$ python -q
>>> import numpy as np
>>> from numpy import linalg as LA
>>> np.set_printoptions(suppress=True, linewidth=200)
>>> M = np.load("w.npy")
>>> print(M)
[[1 3 1 3 3 2 2 0 1]
 [1 3 1 3 3 2 2 0 1]
 [1 3 1 3 3 2 2 0 1]
 [1 3 1 3 3 2 2 0 1]
 [2 6 2 6 6 4 4 0 2]
 [2 6 2 6 6 4 4 0 2]
 [1 3 1 3 3 2 2 0 1]
 [2 6 2 6 6 4 4 0 2]
 [0 0 0 0 0 0 0 0 0]
 [1 3 1 3 3 2 2 0 1]]
>>> U, sv, Vt = LA.svd(M)
>>> V = Vt[:(sv > 1e-8).sum()]
>>> rng = np.random.default_rng(781)
>>> x0 = M[7] + -2 * M[5] + rng.integers(2) * np.eye(9)[4]
>>> print(x0)
[-2. -6. -2. -6. -5. -4. -4.  0. -2.]
>>> print(np.allclose(V.T @ V @ x0, x0))
False
>>> print(np.round(np.diag(V.T @ V), 3))
[0.026 0.237 0.026 0.237 0.237 0.105 0.105 0.    0.026]
>>> print(np.round(LA.norm(x0 - V.T @ V @ x0), 3))
0.874
>>> print(LA.matrix_rank(np.vstack([M, x0])))
2
>>> x0 = np.array([7, 4, 2, -1, 0, -3, -1, -3, -8])
>>> h = np.maximum(M @ x0, 0)
>>> print(np.maximum(M @ (3 * x0), 0))
[ 6  6  6  6 12 12  6 12  0  6]
>>> print(h)
[2 2 2 2 4 4 2 4 0 2]
>>> F = np.load("dump.npy")
>>> print(F)
[[ 2  2  2  2  2  2]
 [ 2  4  4  4  4  4]
 [ 2  4  6  6  6  6]
 [ 2  4  6  8  8  8]
 [ 2  4  6  8 10 10]
 [ 2  4  6  8 10 12]]
>>> x0 = np.ones(6)
>>> for _ in range(5):
...     x0 = F @ x0
...     x0 /= LA.norm(x0)
...     print(round(x0 @ F @ x0, 3))
... 
34.37
34.413
34.414
34.414
34.414
>>> print(x0.round(3))
[0.133 0.258 0.368 0.457 0.519 0.551]
>>> print(round(LA.eigvalsh(F)[-1], 3))
34.414
>>> w, V = LA.eigh(F)
>>> print(np.unique(w.round(6) + 0, return_counts=True)[1])
[1 1 1 1 1 1]
>>> print(w.round(3))
[ 0.53   0.638  0.892  1.549  3.976 34.414]
>>> print(w.sum(), np.trace(F))
42.0 42
>>> print(np.round(V.T @ F @ V, 3) + 0)
[[ 0.53   0.     0.     0.     0.     0.   ]
 [ 0.     0.638  0.     0.     0.     0.   ]
 [ 0.     0.     0.892  0.     0.     0.   ]
 [ 0.     0.     0.     1.549  0.     0.   ]
 [ 0.     0.     0.     0.     3.976  0.   ]
 [ 0.     0.     0.     0.     0.    34.414]]
>>> print(np.round(np.sort(np.abs(LA.eigvals(F))), 3))
[ 0.53   0.638  0.892  1.549  3.976 34.414]
>>> print(np.allclose(F @ F.T, F.T @ F))
True
>>> print(F @ F)
[[ 24  44  60  72  80  84]
 [ 44  84 116 140 156 164]
 [ 60 116 164 200 224 236]
 [ 72 140 200 248 280 296]
 [ 80 156 224 280 320 340]
 [ 84 164 236 296 340 364]]
>>> print(LA.matrix_power(F, 4))
[[ 24752  48048  68528  85008  96544 102480]
 [ 48048  93280 133056 165072 187488 199024]
 [ 68528 133056 189824 235536 267552 284032]
 [ 85008 165072 235536 292304 332080 352560]
 [ 96544 187488 267552 332080 377312 400608]
 [102480 199024 284032 352560 400608 425360]]
>>> print(round(LA.det(F), 3))
64.0
>>> T = np.stack([F, -2 * F, F[::-1]])
>>> print(T.shape)
(3, 6, 6)
>>> feats = np.load("data.npy")
>>> print(feats)
[[-0.669 -2.094  4.888  4.669  0.594 -0.439 -0.927 -0.075]
 [ 3.114  2.425  5.428  0.546  0.973  6.915  2.563 -2.899]
 [-1.104 -3.917  4.258  4.082 -0.444  0.865 -1.751 -2.018]
 [ 2.908  1.342  2.699  0.63   0.721  6.402 -0.082 -4.552]
 [ 2.634  0.713 -0.087  6.496 -1.534  0.653  5.186  1.362]
 [ 2.228  1.551 -1.482  4.302 -2.173  0.339  3.151  3.552]
 [ 2.984  2.912  2.921  0.624  0.112  5.718  1.215 -2.846]
 [ 4.191  0.257 -1.29   4.815 -2.356 -1.476  4.918  2.175]
 [ 0.283 -3.323  3.962  4.167 -0.055  0.945  1.776 -3.153]
 [ 1.742  3.826  4.951  1.714 -0.057  7.089  0.814 -2.295]
 [ 2.03  -0.858 -0.997  3.788 -2.569  0.329  3.106  2.776]
 [-2.268 -4.727  2.653  4.277 -2.069 -0.25  -0.538 -0.439]
 [ 1.244  0.901 -1.002  3.017 -0.633 -1.429  2.262  3.247]
 [ 3.434  3.611  3.579  0.879 -0.794  4.755  1.661 -3.101]
 [ 1.613  2.204 -2.476  4.916 -1.838 -2.988  3.215  2.16 ]
 [ 3.404  2.041 -1.538  4.958  0.3   -0.326  3.436  2.763]
 [ 1.874  3.739  4.273  1.884  1.99   5.871  1.48  -3.338]
 [ 2.905  3.475  4.748  1.338  2.345  5.906  0.144 -3.338]
 [-0.418 -4.163  3.519  4.35   1.364 -1.053 -0.797 -1.474]
 [ 2.339  2.014  3.913  1.704 -1.368  5.95   0.465 -3.157]
 [-1.99  -4.631  4.407  4.775  0.883  0.214  0.966 -2.074]
 [ 1.709  0.484 -2.694  5.787 -0.772 -2.159  2.619  3.675]
 [ 2.729  1.362 -3.135  5.273 -1.589  0.235  4.156  3.387]
 [ 4.292  3.174  3.047 -0.608  0.883  5.79   2.416 -3.1  ]
 [ 5.096  1.455  6.416 -0.289  1.116  5.597  2.101 -4.111]
 [ 2.434  1.592 -1.257  5.598 -0.129 -0.719  4.763  2.904]
 [ 0.779 -5.898  4.307  2.503  1.642  1.202 -1.164 -1.622]
 [-0.5   -4.929  4.995  2.47   2.72   0.433 -1.964 -0.665]
 [ 3.762  2.826 -1.952  4.48  -2.489 -1.302  4.653  1.424]]
>>> basis = feats[[3, 28]].astype(float)
>>> for _ in range(4):
...     labels = LA.norm(feats[:, None] - basis, axis=-1).argmin(axis=1)
...     basis = np.array([feats[labels == j].mean(axis=0) for j in range(2)])
... 
>>> print(labels)
[0 0 0 0 1 1 0 1 0 0 1 0 1 0 1 1 0 0 0 0 0 1 1 0 0 1 0 0 1]
>>> print(np.round(basis[1] - basis[0], 3))
[ 1.166  1.506 -5.793  2.651 -2.021 -4.243  3.304  5.134]
